In [1]: import numpy as np

In [2]: np.set_printoptions(precision=3, suppress=True, linewidth=160)

In [3]: rd = lambda a: np.round(a, 3) + 0

In [4]: W0 = np.array([[-3, -2, -3, -2], [8, -6, 8, -6], [-3, -2, -3, -2], [8, -6, 8, -6]])

In [5]: P = np.triu(np.array([[7, 6, 9, 3], [7, 1, 7, 5], [6, 5, 1, 9], [5, 2, 9, 6]]), 1) + np.eye(4)

In [6]: Y = P @ W0 @ np.linalg.inv(P)

In [7]: print(rd(np.linalg.det(Y)))
0.0

In [8]: print(P @ W0 - W0 @ P)
[[  45.  -54.   86.  -26.]
 [  19.  -92.  -11. -110.]
 [  72.  -36.  113.   -8.]
 [   0.  -48.  -30.  -66.]]

In [9]: print(rd(np.poly(Y)))
[  1.  18. 136.   0.   0.]

In [10]: print(Y)
[[    42.   -326.   1946. -16084.]
 [    27.   -212.   1268. -10483.]
 [    69.   -470.   2738. -22555.]
 [     8.    -54.    314.  -2586.]]

In [11]: rk = np.linalg.matrix_rank(W0)

In [12]: print(rk)
2

In [13]: ns = np.linalg.svd(W0)[2][rk:].T

In [14]: print(rd(W0 @ ns))
[[0. 0.]
 [0. 0.]
 [0. 0.]
 [0. 0.]]

In [15]: print(rd(ns @ ns.T))
[[ 0.5  0.  -0.5  0. ]
 [ 0.   0.5  0.  -0.5]
 [-0.5  0.   0.5  0. ]
 [ 0.  -0.5  0.   0.5]]

In [16]: print(np.allclose(W0 @ ns, 0))
True

In [17]: print(np.linalg.matrix_rank(W0.T @ W0), np.linalg.matrix_rank(W0 @ W0.T))
2 2

In [18]: Y = np.array([[3, 1], [-3, -5]])

In [19]: W2 = np.kron(Y, W0)

In [20]: print(W2.shape)
(8, 8)

In [21]: print(rd(np.linalg.norm(W2, 2)), rd(np.linalg.norm(Y, 2) * np.linalg.norm(W0, 2)))
128.213 128.213

In [22]: print(np.linalg.cond(W0) > 100)
True

In [23]: print(np.argsort(-np.linalg.norm(W0, axis=0).round(6), kind="stable")[:3])
[0 2 1]

In [24]: left, s, vt = np.linalg.svd(W0)

In [25]: V = vt[:(s > 1e-8).sum()]

In [26]: rng = np.random.default_rng(3433)

In [27]: vec = W0[1] + 2 * W0[2] + rng.integers(2) * np.eye(4)[1]

In [28]: print(vec)
[  2. -10.   2. -10.]

In [29]: print(rd(np.linalg.norm(vec - V.T @ V @ vec)))
0.0
